>>> import numpy as np
>>> np.set_printoptions(suppress=True, linewidth=100)
>>> M = np.load("case16.npy")
>>> M
array([[2, 2, 2, 2],
       [2, 4, 4, 4],
       [2, 4, 6, 6],
       [2, 4, 6, 8]])
>>> O = M.astype(float).copy()
>>> for j in range(4):
...     O[:, j] -= O[:, :j] @ (O[:, :j].T @ O[:, j])
...     O[:, j] /= np.linalg.norm(O[:, j])
... 
>>> np.round(O.T @ O, 2) + 0
array([[1., 0., 0., 0.],
       [0., 1., 0., 0.],
       [0., 0., 1., 0.],
       [0., 0., 0., 1.]])
>>> evals, evecs = np.linalg.eig(M)
>>> np.round(np.sort(np.linalg.eigvals(M.T)), 2)
array([ 0.57,  0.85,  2.  , 16.58])
>>> x0 = np.array([1, 0, 0, 2])
>>> h = np.maximum(M @ x0, 0)
>>> M.T @ h
array([ 96, 180, 244, 280])
>>> print(np.flatnonzero(h > 1e-9))
[0 1 2 3]
>>> evals, evecs = np.linalg.eigh(M)
>>> x0 = np.array([2, 3, 3, 2])
>>> np.round(evecs * np.abs(evals) @ evecs.T, 2)
array([[2., 2., 2., 2.],
       [2., 4., 4., 4.],
       [2., 4., 6., 6.],
       [2., 4., 6., 8.]])
>>> (np.sign(evecs[:, -1].round(6)) == np.sign(evecs[0, -1].round(6))).astype(int)
array([1, 1, 1, 1])
>>> np.round(np.linalg.eigvalsh(M[1:, 1:]), 2)
array([ 0.65,  1.57, 15.78])
>>> np.round(evecs * np.sqrt(evals) @ evecs.T, 2)
array([[1.22, 0.52, 0.37, 0.32],
       [0.52, 1.59, 0.84, 0.7 ],
       [0.37, 0.84, 1.92, 1.22],
       [0.32, 0.7 , 1.22, 2.44]])
>>> np.round(x0 @ M @ x0 / (x0 @ x0), 2), np.round(evals[0], 2), round(evals[-1], 2)
(np.float64(14.85), np.float64(0.57), np.float64(16.58))
>>> x0 @ M @ x0
np.int64(386)
>>> print(np.abs(M).sum(axis=1).max(), round(np.abs(evals).max(), 2))
20 16.58
